In [1]: import numpy as np

In [2]: from numpy import linalg as LA

In [3]: np.set_printoptions(precision=3, suppress=True, linewidth=120, sign=" ")

In [4]: rnd = lambda a: np.round(a, 3) + 0

In [5]: E = np.load("out3.npy")

In [6]: E
Out[6]: 
array([[  1,   0,   3],
       [  0,   0,   2],
       [  2,  -1,   1],
       [  2,  -4,   3],
       [  1,  -6,   5],
       [ -1,  -9,   3],
       [  2,  -8,   6],
       [  0,  -6,   8],
       [  1,  -4,  10],
       [ -2,  -1,   7],
       [ -4,  -1,   9],
       [ -6,   2,  10],
       [ -8,   5,  13],
       [ -8,   4,  10],
       [-10,   7,  13],
       [-13,   5,  14],
       [-11,   7,  11],
       [-11,   9,  12],
       [ -9,  11,  14],
       [-11,  12,  13],
       [-14,  15,  16]])

In [7]: lab = E[:, 0] > np.median(E[:, 0])

In [8]: r0 = E[lab].mean(axis=0) - E[~lab].mean(axis=0)

In [9]: ((E - E.mean(axis=0)) @ r0 > 0).astype(int)
Out[9]: array([ 1,  1,  1,  1,  1,  1,  1,  1,  1,  1,  1,  0,  0,  0,  0,  0,  0,  0,  0,  0,  0])

In [10]: feats = np.load("data.npy")

In [11]: feats
Out[11]: 
array([[ 0,  0,  0, -2, -6,  2],
       [ 0,  0,  0,  0, -4,  0],
       [ 0,  0,  0, -6, -2, -2],
       [ 0,  0,  0,  0,  0,  0],
       [ 0,  0,  0,  0,  0,  0],
       [ 0,  0,  0,  0,  0,  0]])

In [12]: rnd(feats @ LA.pinv(feats) @ feats)
Out[12]: 
array([[ 0.,  0.,  0., -2., -6.,  2.],
       [ 0.,  0.,  0.,  0., -4.,  0.],
       [ 0.,  0.,  0., -6., -2., -2.],
       [ 0.,  0.,  0.,  0.,  0.,  0.],
       [ 0.,  0.,  0.,  0.,  0.,  0.],
       [ 0.,  0.,  0.,  0.,  0.,  0.]])

In [13]: rnd(np.trace(LA.pinv(feats) @ feats))
Out[13]: np.float64(3.0)

In [14]: np.argsort(-LA.norm(feats, axis=0).round(6), kind="stable")[:3]
Out[14]: array([ 4,  3,  5])

In [15]: [round(float(x), 3) for x in LA.svd(feats, compute_uv=False)[:3]]
Out[15]: [8.564, 5.358, 1.395]

In [16]: Uu, sig, VT = LA.svd(feats)

In [17]: vecs = VT[:(sig > 1e-8).sum()]

In [18]: rng = np.random.default_rng(14864)

In [19]: x0 = feats[2] + 5 * feats[4] + rng.integers(2) * np.eye(6)[1]

In [20]: x0
Out[20]: array([ 0.,  0.,  0., -6., -2., -2.])

In [21]: rnd(vecs.T @ vecs)
Out[21]: 
array([[ 0.,  0.,  0.,  0.,  0.,  0.],
       [ 0.,  0.,  0.,  0.,  0.,  0.],
       [ 0.,  0.,  0.,  0.,  0.,  0.],
       [ 0.,  0.,  0.,  1.,  0.,  0.],
       [ 0.,  0.,  0.,  0.,  1.,  0.],
       [ 0.,  0.,  0.,  0.,  0.,  1.]])

In [22]: rnd(LA.norm(x0 - vecs.T @ vecs @ x0))
Out[22]: np.float64(0.0)

In [23]: rnd(np.diag(vecs.T @ vecs))
Out[23]: array([ 0.,  0.,  0.,  1.,  1.,  1.])

In [24]: LA.matrix_rank(np.vstack([feats, x0]))
Out[24]: np.int64(3)

In [25]: np.allclose(vecs.T @ vecs @ x0, x0)
Out[25]: True

In [26]: rnd(LA.norm(feats, 1)), rnd(LA.norm(feats, np.inf))
Out[26]: (np.float64(12.0), np.float64(10.0))

In [27]: LA.norm(feats, axis=1).argmax()
Out[27]: np.int64(0)

In [28]: rnd(LA.norm(feats, "nuc"))
Out[28]: np.float64(15.317)

In [29]: Uu, sig, VT = LA.svd(feats)

In [30]: rnd(sig)
Out[30]: array([ 8.564,  5.358,  1.395,  0.   ,  0.   ,  0.   ])

In [31]: Y = Uu[:, :3] @ np.diag(sig[:3]) @ VT[:3]

In [32]: rnd(LA.norm(feats - Y, 2)), sig[3]
Out[32]: (np.float64(0.0), np.float64(0.0))

In [33]: J = np.load("x.npy")

In [34]: J
Out[34]: 
array([[-6.697,  1.184,  0.531],
       [ 0.298, -2.809,  0.335],
       [-6.408,  2.77 ,  0.407],
       [ 9.371,  3.953, -0.178],
       [ 5.396, -1.407,  0.346],
       [-6.066,  2.005, -0.199],
       [ 8.58 ,  1.739, -0.52 ],
       [ 2.547, -0.019, -0.259],
       [ 7.119,  0.92 ,  0.058],
       [ 1.01 , -0.045, -0.383],
       [15.83 ,  6.296,  0.109],
       [ 0.989, -1.362,  0.25 ],
       [-7.251,  2.389,  0.619],
       [ 2.69 ,  3.178,  0.109],
       [11.098,  1.881,  0.121],
       [ 0.711, -2.161, -0.815]])

In [35]: d = LA.norm(J[:, None] - J[None], axis=-1)

In [36]: rnd(d[:5, :5])
Out[36]: 
array([[  0.   ,   8.057,   1.617,  16.32 ,  12.369],
       [  8.057,   0.   ,   8.724,  11.327,   5.287],
       [  1.617,   8.724,   0.   ,  15.834,  12.521],
       [ 16.32 ,  11.327,  15.834,   0.   ,   6.694],
       [ 12.369,   5.287,  12.521,   6.694,   0.   ]])

In [37]: LA.matrix_rank(d ** 2)
Out[37]: np.int64(5)

In [38]: np.flatnonzero(d[11] < d.mean() / 2)
Out[38]: array([  1,   7,   9,  11,  15])

In [39]: d[11].round(6).argsort(kind="stable")[:4]
Out[39]: array([ 11,  15,   9,   1])

In [40]: d.shape
Out[40]: (16, 16)

In [41]: P = J @ LA.solve(J.T @ J, J.T)

In [42]: rnd(P @ J[:, 0])
Out[42]: 
array([-6.697,  0.298, -6.408,  9.371,  5.396, -6.066,  8.58 ,  2.547,  7.119,  1.01 , 15.83 ,  0.989, -7.251,  2.69 ,
       11.098,  0.711])

In [43]: np.allclose(P @ P, P)
Out[43]: True

In [44]: data = np.loadtxt("sample16.csv", delimiter=",")

In [45]: data
Out[45]: 
array([[ 1. ,  0.9],
       [ 0.9,  1. ]])

In [46]: ev, vecs = LA.eigh(data)

In [47]: rnd(np.abs(vecs[:, -1]))
Out[47]: array([ 0.707,  0.707])

In [48]: rnd(vecs.T @ data @ vecs)
Out[48]: 
array([[ 0.1,  0. ],
       [ 0. ,  1.9]])

In [49]: rnd(LA.eigvalsh(data + 2 * np.eye(2)))
Out[49]: array([ 2.1,  3.9])

In [50]: rnd(LA.eigvalsh(data @ data))
Out[50]: array([ 0.01,  3.61])

In [51]: rnd(vecs.T @ vecs)
Out[51]: 
array([[ 1.,  0.],
       [ 0.,  1.]])

In [52]: rnd(ev.sum()), np.trace(data)
Out[52]: (np.float64(2.0), np.float64(2.0))

In [53]: def softmax(z):
    ...:     e = np.exp(z - z.max(axis=-1, keepdims=True))
    ...:     return e / e.sum(axis=-1, keepdims=True)
    ...: 

In [54]: rnd(softmax(data[0]))
Out[54]: array([ 0.525,  0.475])

In [55]: S = data @ data.T / np.sqrt(2)

In [56]: rnd(softmax(S + np.triu(np.full(S.shape, -np.inf), 1)))
Out[56]: 
array([[ 1.   ,  0.   ],
       [ 0.498,  0.502]])

In [57]: Y = data / LA.norm(data, axis=1, keepdims=True)

In [58]: cov = Y @ Y.T

In [59]: rnd(cov)
Out[59]: 
array([[ 1.   ,  0.994],
       [ 0.994,  1.   ]])

In [60]: rnd(LA.eigvals(data))
Out[60]: array([ 1.9,  0.1])

In [61]: np.einsum("ij,ji->", data, data)
Out[61]: np.float64(3.62)

In [62]: np.einsum("ii->", data)
Out[62]: np.float64(2.0)

In [63]: Y = data + rng.integers(-2, 3, (2, 1)) @ rng.integers(-2, 3, (1, 2))

In [64]: rnd(Y)
Out[64]: 
array([[ 2. , -1.1],
       [-0.1,  3. ]])

In [65]: LA.matrix_rank(Y - data, tol=1e-8)
Out[65]: np.int64(1)

In [66]: rnd(LA.svd(Y - data, compute_uv=False))
Out[66]: array([ 3.162,  0.   ])

In [67]: Y - data
Out[67]: 
array([[ 1., -2.],
       [-1.,  2.]])

In [68]: np.abs(Y - data).sum(axis=1)
Out[68]: array([ 3.,  3.])

In [69]: r0 = np.array([-5, -1, 0, -1])

In [70]: g = np.array([-1, 3, 1])

In [71]: K = np.outer(r0, g)

In [72]: K
Out[72]: 
array([[  5, -15,  -5],
       [  1,  -3,  -1],
       [  0,   0,   0],
       [  1,  -3,  -1]])

In [73]: # rows and columns are dependent

In [74]: LA.matrix_rank(K, rtol=0.1)
Out[74]: np.int64(1)

In [75]: rnd(LA.norm(K, 2) / LA.norm(K))
Out[75]: np.float64(1.0)
